% python3 -q
>>> import numpy as np
>>> import numpy.linalg as la
>>> np.set_printoptions(precision=2, suppress=True, linewidth=100, legacy="1.25")
>>> E = np.load("mat.npy")
>>> E
array([[3, 3, 2],
       [3, 2, 2],
       [2, 1, 3]])
>>> t3 = np.stack([E, -3 * E, E[::-1]])
>>> la.matrix_rank(t3)
array([3, 3, 3])
>>> t3.shape
(3, 3, 3)
>>> t3.sum(axis=0)
array([[-4, -5, -1],
       [-3, -2, -2],
       [-1,  1, -4]])
>>> la.det(t3)
array([ -5., 135.,   5.])
>>> W1 = np.array([[0, 1, 8, 5], [0, 6, 1, 3], [2, 0, 2, 1]])
>>> coef = np.array([0, 3, 0, 2])
>>> act = np.maximum(E @ W1 + coef, 0)
>>> act
array([[ 4, 24, 31, 28],
       [ 4, 18, 30, 25],
       [ 6, 11, 23, 18]])
>>> basis = np.array([[7, -7, -8], [1, -1, 6], [-4, 1, 1], [8, -6, 5]])
>>> (act @ basis).round(6).argmax(axis=1)
array([2, 2, 2])
>>> act @ basis
array([[ 152, -189,  283],
       [ 126, -166,  231],
       [ 105, -138,  131]])
>>> rng = np.random.default_rng(326067)
>>> out = act + rng.integers(-2, 3, (3, 1)) @ rng.integers(-2, 3, (1, 4))
>>> out
array([[ 2, 20, 33, 26],
       [ 2, 14, 32, 23],
       [ 7, 13, 22, 19]])
>>> la.matrix_rank(out - act, tol=1e-8)
1
>>> np.round(la.svd(out - act, compute_uv=False), 2) + 0
array([7.94, 0.  , 0.  ])
>>> out - act
array([[-2, -4,  2, -2],
       [-2, -4,  2, -2],
       [ 1,  2, -1,  1]])
>>> np.abs(out - act).sum(axis=1)
array([10, 10,  5])
>>> la.eigvals(E)
array([ 7.05, -0.49,  1.44])
>>> round(float(la.det(E[::-1])), 2)
5.0
>>> r0 = np.array([5, 0])
>>> np.cross(E[1, :3], E[2, :3])
array([ 4, -5, -1])
>>> np.convolve(E[1], r0)
array([15, 10, 10,  0])
>>> np.array([np.convolve(row, r0, "same") for row in E])
array([[15, 15, 10],
       [15, 10, 10],
       [10,  5, 15]])
>>> np.correlate(E[1], E[2], "full")
array([ 9,  9, 14,  6,  4])
>>> M = np.load("case13.npy")
>>> M
array([[ 0.59, -0.41, -0.14,  0.68],
       [-0.41,  0.59, -0.14,  0.68],
       [-0.14, -0.14,  0.95,  0.23],
       [ 0.68,  0.68,  0.23, -0.14]])
>>> # equal to its transpose
>>> ev, V = la.eigh(M)
>>> vec = np.array([2, 0, 1, -1])
>>> np.round(V * np.abs(ev) @ V.T, 2) + 0
array([[1., 0., 0., 0.],
       [0., 1., 0., 0.],
       [0., 0., 1., 0.],
       [0., 0., 0., 1.]])
>>> np.round(np.abs(M).sum(axis=1).max(), 2), round(float(np.abs(ev).max()), 2)
(1.82, 1.0)
>>> np.round(vec @ M @ vec / (vec @ vec), 2), ev[0], round(float(ev[-1]), 2)
(-0.09, -1.0, 1.0)
>>> la.eigvalsh(M[1:, 1:])
array([-0.59,  1.  ,  1.  ])
>>> F = np.loadtxt("arr.csv", delimiter=",")
>>> F
array([[ 2.,  1.,  1.],
       [ 4.,  1.,  3.],
       [ 4.,  2.,  5.],
       [ 6.,  3.,  7.],
       [ 7.,  4.,  9.],
       [ 7.,  5., 11.],
       [ 7.,  6., 11.],
       [ 9.,  6., 11.],
       [11.,  6., 11.],
       [13.,  6., 12.],
       [14.,  6., 13.],
       [15.,  8., 13.],
       [17.,  8., 14.],
       [19.,  8., 14.],
       [19.,  9., 16.],
       [20., 11., 18.],
       [20., 13., 20.],
       [21., 13., 20.],
       [23., 14., 21.],
       [25., 14., 22.],
       [25., 14., 24.],
       [27., 14., 26.],
       [29., 15., 28.],
       [30., 15., 28.],
       [31., 17., 28.],
       [33., 17., 29.]])
>>> out = np.c_[F[:, :2] @ np.array([[-1, 0], [2, 1]]), np.array([0, 0, 2, 1, 1, 0, 2, 1, 0, 0, 2, 0, 2, 1, 1, 1, 1, 2, 0, 1, 2, 0, 2, 1, 0, 1])]
>>> out
array([[ 0.,  1.,  0.],
       [-2.,  1.,  0.],
       [ 0.,  2.,  2.],
       [ 0.,  3.,  1.],
       [ 1.,  4.,  1.],
       [ 3.,  5.,  0.],
       [ 5.,  6.,  2.],
       [ 3.,  6.,  1.],
       [ 1.,  6.,  0.],
       [-1.,  6.,  0.],
       [-2.,  6.,  2.],
       [ 1.,  8.,  0.],
       [-1.,  8.,  2.],
       [-3.,  8.,  1.],
       [-1.,  9.,  1.],
       [ 2., 11.,  1.],
       [ 6., 13.,  1.],
       [ 5., 13.,  2.],
       [ 5., 14.,  0.],
       [ 3., 14.,  1.],
       [ 3., 14.,  2.],
       [ 1., 14.,  0.],
       [ 1., 15.,  2.],
       [ 0., 15.,  1.],
       [ 3., 17.,  0.],
       [ 1., 17.,  1.]])
>>> np.round(la.norm(out - F @ la.lstsq(F, out)[0], axis=0), 2) + 0
array([0.  , 0.  , 4.09])
>>> la.matrix_rank(out)
3
>>> out = E / la.norm(E, axis=1, keepdims=True)
>>> gram = out @ out.T
>>> (gram - 2 * np.eye(3)).round(6).argmax(axis=1)
array([1, 0, 1])
>>> np.argwhere(np.triu(np.abs(gram) > 0.95, 1))
array([[0, 1]])
>>> round(float(np.degrees(np.arccos(np.clip(gram[2, 1], -1, 1)))), 2)
24.84
>>> gram
array([[1.  , 0.98, 0.85],
       [0.98, 1.  , 0.91],
       [0.85, 0.91, 1.  ]])
>>> (np.abs(gram) > 0.9).astype(int)
array([[1, 1, 0],
       [1, 1, 1],
       [0, 1, 1]])
>>> gram[2]
array([0.85, 0.91, 1.  ])
>>> la.norm(out, axis=1)
array([1., 1., 1.])
>>> A = np.load("test1.npy")
>>> A
array([[0.22, 0.22, 0.22, 0.33],
       [0.22, 0.44, 0.22, 0.11],
       [0.14, 0.29, 0.14, 0.43],
       [0.25, 0.12, 0.38, 0.25]])
>>> # rows sum to 1
>>> vec = np.array([2, -3, 0, -1])
>>> target = A @ vec
>>> target
array([-0.56, -1.  , -1.  , -0.12])
>>> np.round(la.solve(A, target + A[:, 1]), 2) + 0
array([ 2., -2.,  0., -1.])
>>> np.round(la.solve(A.T, A[1]), 2) + 0
array([0., 1., 0., 0.])
>>> np.round(la.solve(A, -1 * target), 2) + 0
array([-2.,  3.,  0.,  1.])
>>> A @ np.ones(4)
array([1., 1., 1., 1.])
>>> A.sum(axis=1)
array([1., 1., 1., 1.])
>>> la.matrix_power(A, 100)
array([[0.21, 0.27, 0.24, 0.27],
       [0.21, 0.27, 0.24, 0.27],
       [0.21, 0.27, 0.24, 0.27],
       [0.21, 0.27, 0.24, 0.27]])
>>> la.matrix_power(A, 2)
array([[0.21, 0.25, 0.26, 0.28],
       [0.21, 0.32, 0.22, 0.25],
       [0.22, 0.25, 0.28, 0.25],
       [0.2 , 0.25, 0.23, 0.32]])
>>> p = np.eye(4)[3]
>>> for _ in range(7):
...     p = p @ A
...     print(p.round(2))
... 
[0.25 0.12 0.38 0.25]
[0.2  0.25 0.23 0.32]
[0.21 0.26 0.25 0.27]
[0.21 0.27 0.24 0.28]
[0.21 0.27 0.25 0.27]
[0.21 0.27 0.24 0.27]
[0.21 0.27 0.24 0.27]
>>> proj = np.triu(np.array([[2, 1, -2, 1], [1, 1, 1, -1], [-2, -2, -2, -2], [-2, -2, -2, 0]]), 1) + np.eye(4)
>>> out = proj @ A @ la.inv(proj)
>>> round(float(np.trace(out)), 2), np.round(np.trace(A), 2)
(1.06, 1.06)
>>> np.round(np.poly(out), 2) + 0
array([ 1.  , -1.06, -0.01,  0.07,  0.  ])
>>> Q = A.astype(float).copy()
>>> for j in range(4):
...     Q[:, j] -= Q[:, :j] @ (Q[:, :j].T @ Q[:, j])
...     Q[:, j] /= la.norm(Q[:, j])
... 
>>> Q.round(2) + 0
array([[ 0.52, -0.17, -0.84,  0.  ],
       [ 0.52,  0.63,  0.2 , -0.54],
       [ 0.34,  0.4 ,  0.13,  0.84],
       [ 0.59, -0.64,  0.5 ,  0.  ]])
>>> feats = np.abs(np.array([[7, 7, -1], [1, 6, 4], [-6, 9, 7]])) + np.eye(3)
>>> feats = feats / feats.sum(axis=1, keepdims=True)
>>> feats
array([[0.5 , 0.44, 0.06],
       [0.08, 0.58, 0.33],
       [0.26, 0.39, 0.35]])
>>> # rows sum to 1
>>> out = feats + rng.integers(-2, 3, (3, 1)) @ rng.integers(-2, 3, (1, 3))
>>> out
array([[ 0.5 ,  0.44,  0.06],
       [ 0.08,  0.58,  0.33],
       [-3.74, -3.61,  0.35]])
>>> la.matrix_rank(out - feats, tol=1e-8)
1
>>> np.abs(out - feats).sum(axis=1)
array([0., 0., 8.])
>>> X = np.load("x.npy")
>>> X
array([[-3.02, -2.99],
       [-2.  , -2.01]])
>>> np.argsort(-la.norm(X, axis=0).round(6), kind="stable")[:3]
array([0, 1])
>>> np.abs(la.svd(X)[2][-1])
array([0.71, 0.71])
>>> [round(float(x), 2) for x in la.svd(X, compute_uv=False)[:3]]
[5.11, 0.02]
>>> K = np.load("w.npy")
>>> K
array([[  1,  -3,   9, -27],
       [  1,  -2,   4,  -8],
       [  1,  -1,   1,  -1],
       [  1,   0,   0,   0]])
>>> left, sigma, vt = la.svd(K, full_matrices=False)
>>> np.abs(left[:, 0]).round(6).argmax()
0
>>> np.round(vt @ vt.T, 2) + 0
array([[1., 0., 0., 0.],
       [0., 1., 0., 0.],
       [0., 0., 1., 0.],
       [0., 0., 0., 1.]])
>>> r0 = np.array([-3, -1, 1])
>>> np.array([np.convolve(row, r0, "same") for row in K])
array([[  8, -23,  69,  36],
       [  5,  -9,  18,  12],
       [  2,  -1,   1,   2],
       [ -1,   1,   0,   0]])
>>> np.cross(K[2, :3], K[1, :3])
array([-2, -3, -1])
>>> [round(float(x), 2) for x in la.svd(K, compute_uv=False)[:3]]
[30.07, 2.24, 0.92]
>>> np.abs(la.svd(K)[2][-1])
array([0.08, 0.74, 0.65, 0.14])
>>> la.cond(K) > 100
True
>>> out = la.inv(K)
>>> np.round(la.slogdet(K)[0], 2)
1.0
>>> (np.abs(out) > 1e-9).astype(int)
array([[0, 0, 0, 1],
       [1, 1, 1, 1],
       [1, 1, 1, 1],
       [1, 1, 1, 1]])
>>> np.allclose(out, K.T)
False
>>> out.round(2) + 0
array([[ 0.  ,  0.  ,  0.  ,  1.  ],
       [-0.33,  1.5 , -3.  ,  1.83],
       [-0.5 ,  2.  , -2.5 ,  1.  ],
       [-0.17,  0.5 , -0.5 ,  0.17]])
>>> round(la.det(K) * la.det(out), 2)
1.0
>>> W0 = np.array([[-1.96, 3.01, -1.01],
...     [-1.97, 3.0, -0.99],
...     [4.0, -6.02, 2.02],
...     [-3.97, 6.01, -1.98]])
>>> out = np.c_[W0[:, :1] @ np.array([[-2]]), np.array([1, 1, 1, 0])]
>>> out
array([[ 3.92,  1.  ],
       [ 3.94,  1.  ],
       [-8.  ,  1.  ],
       [ 7.94,  0.  ]])
>>> np.round(la.norm(out - W0 @ la.lstsq(W0, out)[0], axis=0), 2) + 0
array([0.  , 0.49])
>>> la.matrix_rank(out)
2
>>> vec = np.array([-1, -3])
>>> target = out @ vec
>>> np.round(la.pinv(out) @ out, 2) + 0
array([[1., 0.],
       [0., 1.]])
>>> la.solve(out.T @ out, out.T @ target)
array([-1., -3.])
>>> la.lstsq(out, target)[0]
array([-1., -3.])
>>> target = target + 0.1 * rng.normal(size=4)
>>> target
array([-6.83, -6.95,  4.77, -7.91])
>>> coef, *_ = la.lstsq(out, target)
>>> round(float(la.norm(target - out @ coef)), 2)
0.13
>>> [round(float(la.norm(la.solve(out.T @ out + lam * np.eye(2), out.T @ target))), 2) for lam in (0, 1, 10, 100)]
[3.2, 2.49, 1.16, 0.61]
